In [1]: import numpy as np

In [2]: import numpy.linalg as la

In [3]: np.set_printoptions(precision=2, suppress=True, linewidth=160)

In [4]: tidy = lambda a: np.round(a, 2) + 0

In [5]: J = np.loadtxt("case3.csv", delimiter=",")

In [6]: J
Out[6]: 
array([[0., 0., 3., 1., 1.],
       [1., 0., 0., 3., 1.],
       [1., 1., 0., 0., 3.],
       [3., 1., 1., 0., 0.],
       [0., 3., 1., 1., 0.]])

In [7]: ang = np.radians(120)

In [8]: r_ = np.eye(5)

In [9]: r_[4, 4] = r_[3, 3] = np.cos(ang)

In [10]: r_[4, 3], r_[3, 4] = -np.sin(ang), np.sin(ang)

In [11]: tidy(r_)
Out[11]: 
array([[ 1.  ,  0.  ,  0.  ,  0.  ,  0.  ],
       [ 0.  ,  1.  ,  0.  ,  0.  ,  0.  ],
       [ 0.  ,  0.  ,  1.  ,  0.  ,  0.  ],
       [ 0.  ,  0.  ,  0.  , -0.5 ,  0.87],
       [ 0.  ,  0.  ,  0.  , -0.87, -0.5 ]])

In [12]: other = J @ r_.T

In [13]: tidy(la.svd(J, compute_uv=False)), tidy(la.svd(other, compute_uv=False))
Out[13]: (array([5.  , 2.94, 2.94, 2.53, 2.53]), array([5.  , 2.94, 2.94, 2.53, 2.53]))

In [14]: np.allclose(J @ J.T, other @ other.T)
Out[14]: True

In [15]: np.allclose(r_ @ r_.T, r_.T @ r_)
Out[15]: True

In [16]: np.trace(r_)
Out[16]: np.float64(2.0)

In [17]: left, sig, Vh = la.svd(J, full_matrices=False)

In [18]: (sig > 1e-8).sum()
Out[18]: np.int64(5)

In [19]: tidy(np.cumsum(sig ** 2) / np.sum(sig ** 2))
Out[19]: array([0.45, 0.61, 0.77, 0.88, 1.  ])

In [20]: np.abs(left[:, 0]).round(6).argmax()
Out[20]: np.int64(0)

In [21]: tidy(Vh @ Vh.T)
Out[21]: 
array([[1., 0., 0., 0., 0.],
       [0., 1., 0., 0., 0.],
       [0., 0., 1., 0., 0.],
       [0., 0., 0., 1., 0.],
       [0., 0., 0., 0., 1.]])

In [22]: np.allclose(left * sig @ Vh, J)
Out[22]: True

In [23]: left.shape, sig.shape, Vh.shape
Out[23]: ((5, 5), (5,), (5, 5))

In [24]: tidy(np.abs(Vh[0]))
Out[24]: array([0.45, 0.45, 0.45, 0.45, 0.45])
